>>> import numpy as np
>>> np.set_printoptions(precision=2, suppress=True, linewidth=100)
>>> def rnd(a):
...     return np.round(a, 2) + 0
... 
>>> F = np.array([[2, -12, -2, -6, 8],
...     [-1, 5, -3, 5, 0],
...     [0, 1, -9, 6, 7],
...     [-3, -2, 1, 1, 2]])
>>> print(rnd(F @ np.linalg.pinv(F) @ F))
[[  2. -12.  -2.  -6.   8.]
 [ -1.   5.  -3.   5.   0.]
 [  0.   1.  -9.   6.   7.]
 [ -3.  -2.   1.   1.   2.]]
>>> print(np.unique(F.round(6), axis=0).shape)
(4, 5)
>>> try:
...     np.linalg.inv(F)
... except np.linalg.LinAlgError as e:
...     print("failed:", e)
... 
failed: Last 2 dimensions of the array must be square
>>> A2 = F / np.linalg.norm(F, axis=1, keepdims=True)
>>> G = A2 @ A2.T
>>> print(rnd(np.linalg.norm(A2, axis=1)))
[1. 1. 1. 1.]
>>> print((np.abs(G) > 0.9).astype(int))
[[1 0 0 0]
 [0 1 0 0]
 [0 0 1 0]
 [0 0 0 1]]
>>> u = np.array([1, 2, 3, 2, 0, 1])
>>> r1 = np.array([-5, 4, 0, 2, 0, 1, 5, -4, -5, -2, -3, 0])
>>> K = u[:, None] + r1[None, :]
>>> print(K)
[[-4  5  1  3  1  2  6 -3 -4 -1 -2  1]
 [-3  6  2  4  2  3  7 -2 -3  0 -1  2]
 [-2  7  3  5  3  4  8 -1 -2  1  0  3]
 [-3  6  2  4  2  3  7 -2 -3  0 -1  2]
 [-5  4  0  2  0  1  5 -4 -5 -2 -3  0]
 [-4  5  1  3  1  2  6 -3 -4 -1 -2  1]]
>>> r = np.linalg.matrix_rank(K)
>>> print(r)
2
>>> N = np.linalg.svd(K)[2][r:].T
>>> print([int(np.linalg.matrix_rank(np.delete(K, i, axis=0))) for i in range(6)])
[2, 2, 2, 2, 2, 2]
>>> print([int(np.linalg.matrix_rank(K[:i])) for i in range(1, len(K) + 1)])
[1, 2, 2, 2, 2, 2]
>>> print(np.allclose(K @ N, 0))
True
>>> rng = np.random.default_rng(27489)
>>> lab = rng.integers(0, 3, 9)
>>> W0 = np.array([[-3, -2, -3, -2, -2, -5, -2, -5, 0],
...     [3, -4, -5, 4, -1, -3, -3, -4, 1],
...     [-1, 4, -5, 3, -3, 2, 0, -5, 4],
...     [5, 1, -4, 2, 1, 5, 0, 2, 3],
...     [2, 4, 3, -4, -5, 5, 1, 2, 4],
...     [2, 0, 5, -3, -3, 4, 5, 3, -1],
...     [-5, -2, 1, 1, -3, 4, 5, 3, -5],
...     [0, -1, -4, -1, -4, -3, 0, 1, -4],
...     [4, -2, -2, -3, 3, -3, 4, -3, 3]]) * (lab[:, None] == lab)
>>> print(W0)
[[-3  0 -3 -2  0  0  0  0  0]
 [ 0 -4  0  0  0  0  0 -4  0]
 [-1  0 -5  3  0  0  0  0  4]
 [ 5  0 -4  2  0  0  0  0  3]
 [ 0  0  0  0 -5  5  1  0  0]
 [ 0  0  0  0 -3  4  5  0  0]
 [ 0  0  0  0 -3  4  5  0  0]
 [ 0 -1  0  0  0  0  0  1  0]
 [ 4  0 -2 -3  0  0  0  0  3]]
>>> # 3 groups of indices that never mix
>>> left, s, Vt = np.linalg.svd(K)
>>> V = Vt[:(s > 1e-8).sum()]
>>> x = K[0] + 3 * K[2] + rng.integers(2) * np.eye(12)[1]
>>> print(x)
[-10.  26.  10.  18.  10.  14.  30.  -6. -10.   2.  -2.  10.]
>>> print(np.allclose(V.T @ V @ x, x))
True
>>> print(rnd(np.linalg.norm(x - V.T @ V @ x)))
0.0
>>> print(rnd(np.diag(V.T @ V)))
[0.24 0.26 0.09 0.14 0.09 0.1  0.34 0.18 0.24 0.1  0.13 0.09]
